$ ipython --no-banner

In [1]: import numpy as np

In [2]: import numpy.linalg as la

In [3]: np.set_printoptions(precision=2, suppress=True, linewidth=140, floatmode="fixed")

In [4]: def rd(a):
   ...:     return np.round(a, 2) + 0
   ...: 

In [5]: J = np.loadtxt("w.csv", delimiter=",")

In [6]: J
Out[6]: 
array([[ 1.00,  3.00,  0.00,  2.00, -6.00],
       [ 0.00,  1.00,  1.00,  2.00, -2.00],
       [ 0.00,  1.00,  3.00,  2.00, -2.00],
       [ 0.00,  2.00,  2.00,  0.00, -4.00],
       [ 3.00,  3.00,  1.00,  3.00, -6.00],
       [ 1.00,  1.00,  1.00,  2.00, -2.00],
       [ 1.00,  0.00,  2.00,  1.00,  0.00],
       [ 0.00,  2.00,  3.00,  3.00, -4.00],
       [ 0.00,  1.00,  2.00,  1.00, -2.00],
       [ 1.00,  3.00,  3.00,  0.00, -6.00],
       [ 2.00,  0.00,  3.00,  3.00,  0.00],
       [ 0.00,  1.00,  2.00,  0.00, -2.00],
       [ 0.00,  1.00,  2.00,  1.00, -2.00]])

In [7]: G = np.cov(J, rowvar=False)

In [8]: rd(np.corrcoef(J[:, 3], J[:, 2])[0, 1])
Out[8]: np.float64(-0.11)

In [9]: G.shape
Out[9]: (5, 5)

In [10]: np.argwhere(np.triu(np.abs(np.corrcoef(J.T)) > 0.8, 1))
Out[10]: array([[1, 4]])

In [11]: M2 = J / np.sqrt((J ** 2).mean(axis=1, keepdims=True))

In [12]: rd(M2[12])
Out[12]: array([ 0.00,  0.71,  1.41,  0.71, -1.41])

In [13]: la.matrix_rank(J - J.mean(axis=1, keepdims=True))
Out[13]: np.int64(4)

In [14]: M2 = J[0, 0] * J[1:] - np.outer(J[1:, 0], J[0])

In [15]: M2
Out[15]: 
array([[ 0.00,  1.00,  1.00,  2.00, -2.00],
       [ 0.00,  1.00,  3.00,  2.00, -2.00],
       [ 0.00,  2.00,  2.00,  0.00, -4.00],
       [ 0.00, -6.00,  1.00, -3.00, 12.00],
       [ 0.00, -2.00,  1.00,  0.00,  4.00],
       [ 0.00, -3.00,  2.00, -1.00,  6.00],
       [ 0.00,  2.00,  3.00,  3.00, -4.00],
       [ 0.00,  1.00,  2.00,  1.00, -2.00],
       [ 0.00,  0.00,  3.00, -2.00,  0.00],
       [ 0.00, -6.00,  3.00, -1.00, 12.00],
       [ 0.00,  1.00,  2.00,  0.00, -2.00],
       [ 0.00,  1.00,  2.00,  1.00, -2.00]])

In [16]: la.matrix_rank(M2), la.matrix_rank(J)
Out[16]: (np.int64(3), np.int64(4))

In [17]: Uu, sigma, vt = la.svd(M2)

In [18]: evecs = vt[:(sigma > 1e-8).sum()]

In [19]: rng = np.random.default_rng(529)

In [20]: vec = M2[7] + 2 * M2[0] + rng.integers(2) * np.eye(5)[0]

In [21]: vec
Out[21]: array([ 0.00,  3.00,  4.00,  5.00, -6.00])

In [22]: np.allclose(evecs.T @ evecs @ vec, vec)
Out[22]: True

In [23]: rd(evecs.T @ evecs)
Out[23]: 
array([[ 0.00,  0.00,  0.00,  0.00,  0.00],
       [ 0.00,  0.20,  0.00,  0.00, -0.40],
       [ 0.00,  0.00,  1.00,  0.00,  0.00],
       [ 0.00,  0.00,  0.00,  1.00,  0.00],
       [ 0.00, -0.40,  0.00,  0.00,  0.80]])

In [24]: rd(la.norm(vec - evecs.T @ evecs @ vec))
Out[24]: np.float64(0.0)

In [25]: la.matrix_rank(np.vstack([M2, vec]))
Out[25]: np.int64(3)

In [26]: rd(np.diag(evecs.T @ evecs))
Out[26]: array([0.00, 0.20, 1.00, 1.00, 0.80])

In [27]: Xs = J - J.mean(axis=0)

In [28]: Uu, sigma, vt = la.svd(Xs, full_matrices=False)

In [29]: (np.sign(Uu[:, 0]) == np.sign(Uu[0, 0])).astype(int)
Out[29]: array([1, 0, 0, 1, 1, 0, 0, 1, 0, 1, 0, 0, 0])

In [30]: rd(sigma ** 2 / (sigma ** 2).sum())
Out[30]: array([0.66, 0.19, 0.09, 0.06, 0.00])

In [31]: rd((sigma ** 2).sum() ** 2 / (sigma ** 4).sum())
Out[31]: np.float64(2.07)

In [32]: np.abs(vt[0]).argmax()
Out[32]: np.int64(4)

In [33]: np.abs(Uu[:, 0]).argmax()
Out[33]: np.int64(4)

In [34]: A = np.load("data.npy")

In [35]: rd(A)
Out[35]: 
array([[ 10.88,   9.14,  15.57,  -2.96,  12.19, -13.06,  -3.58, -10.66,   7.35,  -1.99],
       [  9.45,  13.63,  12.22,  -7.35,  -8.54,  -3.04,   4.82,   0.91,   5.42,  -5.18],
       [  0.30,  -1.54, -14.52,  -9.23,  -1.59,  -8.38,  -4.44,   0.88,  14.50, -14.66],
       [ 13.25,  19.57,  19.60,  -8.33, -18.19,   1.12,  11.72,   4.31,   1.06,  -2.68],
       [  8.39,  12.04,  10.10,  -8.03,  -2.78,  -6.95,   1.90,  -2.40,   8.69,  -6.36],
       [ 13.88,   3.80,   9.37,   0.65,  -3.40,  -4.21,   3.58,  -0.87,  -3.64,   0.14],
       [  2.35,   2.34,   9.82,   7.62,   7.84,   3.85, -10.32,   1.77,  -0.47,  -1.60],
       [  8.73,   1.20,   2.76,  -0.24,   0.08,  -4.62,  -1.23,  -0.59,   1.29,  -3.70],
       [ -5.02,  19.86,  30.27,   9.80,  -1.52,  22.95, -11.30,  12.50,  -1.52,  -0.34],
       [  6.22,   9.98,  23.57,  10.46,  -0.01,  11.54,  -4.86,   5.79,  -8.10,   3.83],
       [  2.97,  -2.04,  11.70,  14.66,  13.27,   6.06, -13.81,   1.41,  -6.19,   2.34],
       [  2.67,   9.54,   2.55, -10.65,   4.10, -10.72,  -4.25,  -4.73,  16.90, -11.47],
       [ -4.16,   6.23,   4.54,   3.51,  -6.31,  13.57,  -8.07,  12.18,   2.44,  -7.28],
       [-11.59,   2.58, -13.40,  -6.41,  -4.11,   5.60, -11.97,  10.26,  17.39, -18.37],
       [-15.36,  -3.10, -15.76,  -2.39,  13.45,   0.11, -22.63,   3.36,  21.43, -18.60],
       [ 19.44,  16.77,  28.05,  -2.50,  -3.01,  -6.78,   8.51,  -5.77,  -3.04,   4.20],
       [  9.84,  -0.58,  -0.39,  -0.01,  -6.19,  -2.15,   1.87,   2.82,  -1.82,  -3.59],
       [  9.76,  -7.22,  -0.04,   5.28,  14.83, -11.17,  -7.96,  -7.66,   0.08,  -1.14],
       [  0.25,  -0.65,  -3.22,   4.65, -12.94,  13.12,  -3.03,  14.49,  -3.67,  -6.03],
       [ 14.07,  -9.12,   6.55,  14.68,   7.26,  -0.53,  -4.21,  -0.88, -14.65,   6.45],
       [  5.16,   1.35,  14.82,  13.04,   7.20,   7.63,  -9.40,   3.18,  -7.82,   3.10],
       [ -7.98,  -7.55, -11.59,   6.06,   7.27,   5.94, -17.24,   7.17,   6.41, -10.52],
       [ -3.04, -11.12, -21.73,  -0.94,   1.02,  -2.43, -10.03,   5.08,   8.56, -13.37],
       [  7.92,   4.12,   4.99,  -0.75,  -4.07,  -1.14,   0.11,   2.17,   0.86,  -3.91],
       [  3.47,  -1.61,  -3.73,  -2.49,  10.76, -10.64,  -8.66,  -5.37,  10.20,  -8.27],
       [-13.02, -10.07, -12.28,  11.07,  12.05,  10.90, -23.79,   9.34,   5.70, -10.48],
       [ 30.27,  19.85,  25.01, -17.77,  -0.90, -30.23,  18.57, -20.24,   7.41,   1.12],
       [ -6.75,   2.14,   7.03,  12.61,  -0.44,  19.98, -14.36,  14.27,  -3.47,  -3.65],
       [ 12.26,  -1.83,   3.84,   5.64,  -8.52,   3.03,   3.13,   5.61,  -9.79,   0.93],
       [  0.06,  13.91,   4.06, -10.96,  -8.27,  -0.51,  -0.87,   4.20,  14.40, -12.45],
       [  0.24,   0.05,  -9.35,  -5.71,  -2.83,  -3.35,  -4.70,   3.32,  10.52, -12.11],
       [  7.09,  -2.83,   2.37,   7.69,  -4.34,   5.89,  -2.54,   6.83,  -7.58,  -0.65],
       [ -5.72,   6.79,   7.51,   3.32,   7.37,   6.70, -14.47,   4.43,   8.33,  -7.64],
       [ 13.05, -10.52, -14.78,  -3.61,  -1.21, -14.60,   2.42,  -3.63,   1.61,  -6.34],
       [  6.48,  -3.41,   4.52,  10.07,   0.46,   5.80,  -5.40,   5.30,  -8.00,   0.56],
       [ 10.03,   0.05,   3.74,   3.29,  -5.74,   1.15,   1.12,   3.98,  -5.12,  -1.23],
       [ 12.80,   3.38,  11.51,   3.50,  -0.24,  -2.48,   0.94,  -0.90,  -4.85,   1.37],
       [ -3.45,   9.28,  24.62,  16.42,   8.59,  19.10, -16.19,   8.56,  -5.83,   2.54],
       [  1.85,   0.79,   7.78,  11.08,  -3.82,  14.01,  -6.89,  10.94,  -7.88,  -0.43],
       [ -7.33,   5.80,  -8.32,  -8.59,  -3.62,   1.32,  -8.64,   6.56,  17.52, -16.69],
       [ -2.44,  15.22,  13.32,  -3.66,   0.73,   4.09,  -7.67,   3.40,  11.52,  -8.54]])

In [36]: M2 = A + rng.integers(-2, 3, (41, 5)) @ rng.integers(-2, 3, (5, 10))

In [37]: rd(M2)
Out[37]: 
array([[ 19.88,  15.14,  29.57,  -9.96,  22.19, -13.06,   9.42,  -7.66,  15.35,  -5.99],
       [ 10.45,  12.63,   6.22,  -6.35, -13.54,  -6.04,   0.82,  -3.09,   4.42,  -6.18],
       [ -2.70, -10.54, -12.52, -14.23,   2.41,  -9.38,  -2.44,  -2.12,  10.50, -19.66],
       [ 10.25,  12.57,  11.60,  -7.33, -23.19,  -4.88,   5.72,  -1.69,  -2.94,  -1.68],
       [ 10.39,  14.04,   6.10,  -5.03,  -7.78,  -3.95,  -0.10,  -1.40,   6.69,  -4.36],
       [ 11.88,   1.80,  13.37,  -2.35,   1.60,  -7.21,   5.58,  -1.87,  -1.64,  -1.86],
       [  7.35,   4.34,  11.82,   7.62,   8.84,  -7.15,  -7.32,  -0.23,   5.53,   6.40],
       [ 10.73,   9.20,   8.76,  -0.24,   3.08,   6.38,   2.77,   6.41,   3.29,  -7.70],
       [ -3.02,  17.86,  42.27,   0.80,   9.48,  25.95,  -1.30,  13.50,   0.48, -10.34],
       [  6.22,   9.98,  31.57,   4.46,   6.99,  21.54,   1.14,   8.79,  -9.10,  -8.17],
       [ 10.97,  -0.04,  17.70,  11.66,  16.27,   4.06,  -5.81,   2.41,  -3.19,   4.34],
       [  0.67,   8.54,   2.55, -12.65,   5.10,  -7.72,  -5.25,  -5.73,  15.90, -18.47],
       [ -0.16,  12.23,  -1.46,   9.51, -13.31,   6.57, -12.07,  11.18,   6.44,   2.72],
       [-15.59,  -5.42, -21.40,  -5.41,  -9.11,   2.60, -17.97,   5.26,  11.39, -18.37],
       [-17.36,   0.90, -29.76,   6.61,   0.45,   2.11, -34.63,   2.36,  18.43, -14.60],
       [ 18.44,  12.77,  26.05,  -1.50,  -4.01, -12.78,   7.51,  -7.77,  -4.04,  10.20],
       [ 14.84,   6.42,   3.61,   0.99,  -5.19,  -0.15,   5.87,   6.82,   2.18,  -0.59],
       [ 15.76,  -5.22,   7.96,  -0.72,  20.83, -11.17,   0.04,  -7.66,   4.08,  -7.14],
       [ -6.75,  -3.65, -13.22,   9.65, -19.94,  14.12, -13.03,  12.49,  -8.67,  -5.03],
       [ 15.07,  -7.12,   2.55,  16.68,   3.26,  -0.53,  -7.21,  -1.88, -14.65,   6.45],
       [ 11.16,   3.35,  16.82,  13.04,   7.20,   2.63,  -5.40,   3.18,  -4.82,   9.10],
       [-10.98,  -6.55, -25.59,  16.06,  -4.73,  -2.06, -29.24,   4.17,   5.41,   2.48],
       [ -4.04, -17.12, -21.73,  -2.94,   2.02,  -4.43,  -9.03,   3.08,   5.56, -13.37],
       [ -2.08,  -5.88,  -3.01,   1.25,  -8.07,   2.86,  -7.89,   0.17,  -9.14,  -5.91],
       [  2.47,  -4.61,  -1.73,  -5.49,  12.76,  -3.64,  -6.66,  -4.37,   6.20, -15.27],
       [-16.02, -20.07, -14.28,   7.07,  13.05,   5.90, -24.79,   3.34,   1.70, -14.48],
       [ 34.27,  19.85,  23.01, -16.77,  -2.90, -42.23,  18.57, -24.24,  11.41,   9.12],
       [ -2.75,   8.14,  19.03,   8.61,   7.56,  31.98,  -4.36,  22.27,  -1.47,  -9.65],
       [ 12.26,  -5.83,   7.84,   2.64,  -4.52,   2.03,   7.13,   5.61, -10.79,   0.93],
       [  4.06,  19.91,  14.06, -13.96,  -1.27,   3.49,   7.13,   9.20,  19.40, -14.45],
       [  2.24,  -2.95,  -7.35,  -8.71,  -0.83,  -6.35,  -1.70,   1.32,  10.52, -13.11],
       [  9.09,   7.17,  -1.63,  13.69, -10.34,  11.89,  -6.54,  10.83,  -5.58,   1.35],
       [  1.28,  15.79,  13.51,   3.32,   9.37,  10.70,  -8.47,   9.43,  13.33,  -6.64],
       [ 11.05,  -8.52, -18.78,   1.39,  -5.21, -13.60,  -1.58,  -1.63,   0.61,  -0.34],
       [  1.48, -13.41,   0.52,   9.07,  -0.54,   2.80,  -8.40,   1.30, -14.00,   0.56],
       [ 17.03,   0.05,  11.74,  -3.71,   0.26,   0.15,  10.12,   2.98,  -2.12,  -7.23],
       [ 23.80,   9.38,  21.51,  -1.50,   5.76,  -6.48,  11.94,   0.10,   3.15,   1.37],
       [ -5.45,   6.28,  28.62,  13.42,  12.59,  25.10, -13.19,  10.56,  -8.83,  -2.46],
       [  0.85,  -2.21,  15.78,   7.08,   4.18,  11.01,  -0.89,  11.94,  -5.88,   0.57],
       [ -0.33,   7.80,   5.68, -17.59,   7.38,   3.32,   4.36,   8.56,  22.52, -24.69],
       [ -2.44,  11.22,  15.32,  -7.66,   3.73,   1.09,  -5.67,   0.40,  11.52, -12.54]])

In [38]: rd(la.svd(M2 - A, compute_uv=False))
Out[38]: array([85.68, 48.23, 40.21, 15.94, 10.32,  0.00,  0.00,  0.00,  0.00,  0.00])

In [39]: la.matrix_rank(M2 - A, tol=1e-8)
Out[39]: np.int64(5)
